$ ipython --no-banner

In [1]: import numpy as np

In [2]: import numpy.linalg as la

In [3]: np.set_printoptions(precision=3, suppress=True, linewidth=160, floatmode="fixed")

In [4]: W0 = np.load("test14.npy")

In [5]: W0
Out[5]: 
array([[ 5,  5,  5,  5,  5,  5,  5],
       [ 5, 10, 10, 10, 10, 10, 10],
       [ 5, 10, 15, 15, 15, 15, 15],
       [ 5, 10, 15, 20, 20, 20, 20],
       [ 5, 10, 15, 20, 25, 25, 25],
       [ 5, 10, 15, 20, 25, 30, 30],
       [ 5, 10, 15, 20, 25, 30, 35]])

In [6]: x = np.ones(7)

In [7]: for _ in range(5):
   ...:     x = W0 @ x
   ...:     x /= la.norm(x)
   ...:     print(round(x @ W0 @ x, 3))
   ...: 
114.257
114.402
114.404
114.404
114.404

In [8]: x
Out[8]: array([0.107, 0.210, 0.304, 0.384, 0.447, 0.491, 0.514])

In [9]: evals, V = la.eigh(W0)

In [10]: x = np.array([3, 0, 1, -2, 1, -2, 3])

In [11]: (np.sign(V[:, -1].round(6)) == np.sign(V[0, -1].round(6))).astype(int)
Out[11]: array([1, 1, 1, 1, 1, 1, 1])

In [12]: np.abs(W0).sum(axis=1).max(), round(np.abs(evals).max(), 3)
Out[12]: (np.int64(140), np.float64(114.404))

In [13]: round(x @ W0 @ x / (x @ x), 3), np.round(evals[0], 3), np.round(evals[-1], 3)
Out[13]: (np.float64(5.714), np.float64(1.306), np.float64(114.404))

In [14]: la.eigvalsh(W0[1:, 1:])
Out[14]: array([  1.335,   1.638,   2.378,   4.374,  12.146, 113.129])

In [15]: V * np.abs(evals) @ V.T
Out[15]: 
array([[ 5.000,  5.000,  5.000,  5.000,  5.000,  5.000,  5.000],
       [ 5.000, 10.000, 10.000, 10.000, 10.000, 10.000, 10.000],
       [ 5.000, 10.000, 15.000, 15.000, 15.000, 15.000, 15.000],
       [ 5.000, 10.000, 15.000, 20.000, 20.000, 20.000, 20.000],
       [ 5.000, 10.000, 15.000, 20.000, 25.000, 25.000, 25.000],
       [ 5.000, 10.000, 15.000, 20.000, 25.000, 30.000, 30.000],
       [ 5.000, 10.000, 15.000, 20.000, 25.000, 30.000, 35.000]])

In [16]: V * np.maximum(evals, 0) @ V.T
Out[16]: 
array([[ 5.000,  5.000,  5.000,  5.000,  5.000,  5.000,  5.000],
       [ 5.000, 10.000, 10.000, 10.000, 10.000, 10.000, 10.000],
       [ 5.000, 10.000, 15.000, 15.000, 15.000, 15.000, 15.000],
       [ 5.000, 10.000, 15.000, 20.000, 20.000, 20.000, 20.000],
       [ 5.000, 10.000, 15.000, 20.000, 25.000, 25.000, 25.000],
       [ 5.000, 10.000, 15.000, 20.000, 25.000, 30.000, 30.000],
       [ 5.000, 10.000, 15.000, 20.000, 25.000, 30.000, 35.000]])
